% ipython --no-banner

In [1]: import numpy as np

In [2]: np.set_printoptions(precision=2, suppress=True, linewidth=100, legacy="1.25")

In [3]: tidy = lambda a: np.round(a, 2) + 0

In [4]: F = np.loadtxt("out15.csv", delimiter=",")

In [5]: F
Out[5]: 
array([[ -5.57,  -0.5 ,  -2.1 ,  -0.3 ,  -1.1 ],
       [  1.  ,   0.4 ,   0.5 ,  -0.4 ,   0.2 ],
       [ 13.45,  -0.5 ,  -1.  ,  -0.8 ,   2.7 ],
       [  2.46,   0.2 ,   1.  ,  -0.6 ,   0.5 ],
       [ -2.49,   1.3 ,  -0.3 ,   1.6 ,  -0.5 ],
       [  1.56,   1.  ,   1.2 ,   0.5 ,   0.3 ],
       [  3.11,  -0.7 ,  -0.5 ,  -2.3 ,   0.6 ],
       [  5.04,  -0.2 ,   0.4 ,  -0.2 ,   1.  ],
       [  0.46,   0.7 ,  -0.2 ,   0.4 ,   0.1 ],
       [ -0.56,  -1.1 ,  -0.8 ,   0.3 ,  -0.1 ],
       [  4.96,   0.5 ,   0.3 ,   0.7 ,   1.  ],
       [  4.52,   1.1 ,   1.9 ,  -0.8 ,   0.9 ],
       [ 13.93,   0.6 ,   0.5 ,   0.5 ,   2.8 ],
       [  0.47,  -1.7 ,  -0.2 ,   1.4 ,   0.1 ],
       [  3.08,  -0.4 ,   0.5 ,  -0.3 ,   0.6 ],
       [ -1.99,   0.3 ,   1.  ,   1.1 ,  -0.4 ],
       [ -6.97,  -0.5 ,   0.1 ,  -0.3 ,  -1.4 ],
       [ -4.07,  -1.6 ,   0.7 ,  -0.7 ,  -0.8 ],
       [ -5.48,   0.3 ,   1.  ,  -0.1 ,  -1.1 ],
       [ -1.54,  -0.6 ,   0.3 ,   0.7 ,  -0.3 ],
       [  1.65,   0.8 ,   1.2 ,   0.8 ,   0.3 ],
       [ -2.93,  -0.1 ,  -0.9 ,  -0.1 ,  -0.6 ],
       [-10.02,   1.  ,  -0.2 ,  -1.2 ,  -2.  ],
       [ -8.48,  -0.9 ,   0.5 ,  -0.4 ,  -1.7 ],
       [  5.  ,   1.1 ,   1.3 ,  -0.5 ,   1.  ],
       [  7.94,  -0.4 ,   0.  ,   0.6 ,   1.6 ],
       [ 12.57,  -1.  ,  -2.5 ,   0.  ,   2.5 ],
       [  7.07,  -0.4 ,   0.8 ,   0.2 ,   1.4 ]])

In [6]: # column 0 is much longer than the rest

In [7]: U, sv, vt = np.linalg.svd(F)

In [8]: tidy(sv)
Out[8]: array([33.72,  5.82,  4.25,  3.5 ,  0.06])

In [9]: M2 = U[:, :4] @ np.diag(sv[:4]) @ vt[:4]

In [10]: tidy(np.linalg.norm(F - M2, 2)), tidy(sv[4])
Out[10]: (0.06, 0.06)

In [11]: tidy(np.abs(F - M2).max())
Out[11]: 0.03

In [12]: tidy(np.linalg.norm(F - M2) / np.linalg.norm(F))
Out[12]: 0.0

In [13]: np.linalg.matrix_rank(F, rtol=0.05)
Out[13]: 4

In [14]: idx = F[:, 3] > np.median(F[:, 3])

In [15]: r0 = F[idx].mean(axis=0) - F[~idx].mean(axis=0)

In [16]: print(tidy((((F - F.mean(axis=0)) @ r0 > 0) == idx).mean()))
0.54

In [17]: tidy(r0)
Out[17]: array([ 3.78,  0.09, -0.11,  1.28,  0.76])

In [18]: Ac = (F - F.mean(axis=0)) / F.std(axis=0)

In [19]: print(np.argwhere(np.abs(Ac) > 2))
[[ 0  2]
 [ 6  3]
 [12  0]
 [12  4]
 [13  1]
 [26  2]]

In [20]: tidy(Ac.std(axis=0))
Out[20]: array([1., 1., 1., 1., 1.])

In [21]: c = np.linalg.lstsq(np.delete(Ac, 2, axis=1), Ac[:, 2])[0]

In [22]: tidy(c)
Out[22]: array([ 9.56,  0.43,  0.03, -9.64])

In [23]: basis = F[[1, 7]].astype(float)

In [24]: for _ in range(4):
    ...:     idx = np.linalg.norm(F[:, None] - basis, axis=-1).argmin(axis=1)
    ...:     basis = np.array([F[idx == j].mean(axis=0) for j in range(2)])
    ...: 

In [25]: idx
Out[25]: array([0, 0, 1, 1, 0, 0, 1, 1, 0, 0, 1, 1, 1, 0, 1, 0, 0, 0, 0, 0, 0, 0, 0, 0, 1, 1, 1, 1])

In [26]: tidy(basis[1] - basis[0])
Out[26]: array([ 9.74,  0.07,  0.11, -0.5 ,  1.95])

In [27]: np.bincount(idx)
Out[27]: array([16, 12])

In [28]: print(tidy(basis))
[[-2.81 -0.07  0.11  0.21 -0.56]
 [ 6.93 -0.01  0.22 -0.29  1.38]]

In [29]: m1 = np.loadtxt("sample8.csv", delimiter=",")

In [30]: print(m1)
[[8. 8. 7. 9. 5. 5. 0. 1. 3.]
 [6. 6. 5. 7. 3. 4. 0. 1. 3.]
 [6. 6. 5. 7. 3. 4. 0. 1. 3.]
 [0. 0. 0. 0. 0. 0. 5. 1. 3.]
 [2. 2. 1. 3. 0. 2. 0. 1. 3.]
 [0. 0. 0. 0. 0. 0. 3. 1. 3.]
 [6. 6. 5. 7. 3. 4. 0. 1. 3.]
 [0. 0. 0. 0. 0. 0. 5. 1. 3.]
 [0. 0. 0. 1. 0. 1. 1. 1. 3.]
 [8. 8. 7. 9. 5. 5. 0. 1. 3.]
 [0. 0. 0. 1. 0. 1. 1. 1. 3.]
 [8. 8. 7. 9. 5. 5. 0. 1. 3.]
 [2. 2. 1. 3. 0. 2. 0. 1. 3.]
 [6. 6. 5. 7. 3. 4. 0. 1. 3.]
 [6. 6. 5. 7. 3. 4. 0. 1. 3.]
 [8. 8. 7. 9. 5. 5. 0. 1. 3.]
 [8. 8. 7. 9. 5. 5. 0. 1. 3.]
 [4. 4. 3. 5. 1. 3. 0. 1. 3.]
 [4. 4. 3. 5. 1. 3. 0. 1. 3.]
 [6. 6. 5. 7. 3. 4. 0. 1. 3.]
 [2. 2. 1. 3. 0. 2. 0. 1. 3.]
 [0. 0. 0. 1. 0. 1. 1. 1. 3.]
 [2. 2. 1. 3. 0. 2. 0. 1. 3.]
 [0. 0. 0. 0. 0. 0. 3. 1. 3.]
 [2. 2. 1. 3. 0. 2. 0. 1. 3.]
 [2. 2. 1. 3. 0. 2. 0. 1. 3.]
 [2. 2. 1. 3. 0. 2. 0. 1. 3.]
 [8. 8. 7. 9. 5. 5. 0. 1. 3.]
 [0. 0. 0. 1. 0. 1. 1. 1. 3.]
 [0. 0. 0. 0. 0. 0. 3. 1. 3.]
 [4. 4. 3. 5. 1. 3. 0. 1. 3.]]

In [31]: # row 2 repeats row 1

In [32]: U, sv, vt = np.linalg.svd(m1)

In [33]: vecs = vt[:(sv > 1e-8).sum()]

In [34]: rng = np.random.default_rng(6711)

In [35]: x = m1[14] + 2 * m1[2] + rng.integers(2) * np.eye(9)[2]

In [36]: x
Out[36]: array([18., 18., 15., 21.,  9., 12.,  0.,  3.,  9.])

In [37]: np.allclose(vecs.T @ vecs @ x, x)
Out[37]: True

In [38]: tidy(np.diag(vecs.T @ vecs))
Out[38]: array([0.47, 0.47, 1.  , 0.53, 1.  , 0.53, 1.  , 0.1 , 0.9 ])

In [39]: tidy(vecs.T @ vecs)
Out[39]: 
array([[ 0.47,  0.47,  0.  ,  0.12,  0.  , -0.12,  0.  ,  0.  ,  0.  ],
       [ 0.47,  0.47,  0.  ,  0.12,  0.  , -0.12,  0.  ,  0.  ,  0.  ],
       [ 0.  ,  0.  ,  1.  ,  0.  ,  0.  ,  0.  ,  0.  ,  0.  ,  0.  ],
       [ 0.12,  0.12,  0.  ,  0.53,  0.  ,  0.47,  0.  ,  0.  ,  0.  ],
       [ 0.  ,  0.  ,  0.  ,  0.  ,  1.  ,  0.  ,  0.  ,  0.  ,  0.  ],
       [-0.12, -0.12,  0.  ,  0.47,  0.  ,  0.53,  0.  ,  0.  ,  0.  ],
       [ 0.  ,  0.  ,  0.  ,  0.  ,  0.  ,  0.  ,  1.  ,  0.  ,  0.  ],
       [ 0.  ,  0.  ,  0.  ,  0.  ,  0.  ,  0.  ,  0.  ,  0.1 ,  0.3 ],
       [ 0.  ,  0.  ,  0.  ,  0.  ,  0.  ,  0.  ,  0.  ,  0.3 ,  0.9 ]])

In [40]: r0 = np.array([3, 0])

In [41]: np.correlate(m1[13], m1[8], "full")
Out[41]: array([18., 24., 27., 38., 27., 33., 20., 15., 21.,  7.,  8.,  3.,  1.,  3.,  0.,  0.,  0.])

In [42]: np.convolve(m1[13], r0)
Out[42]: array([18., 18., 15., 21.,  9., 12.,  0.,  3.,  9.,  0.])
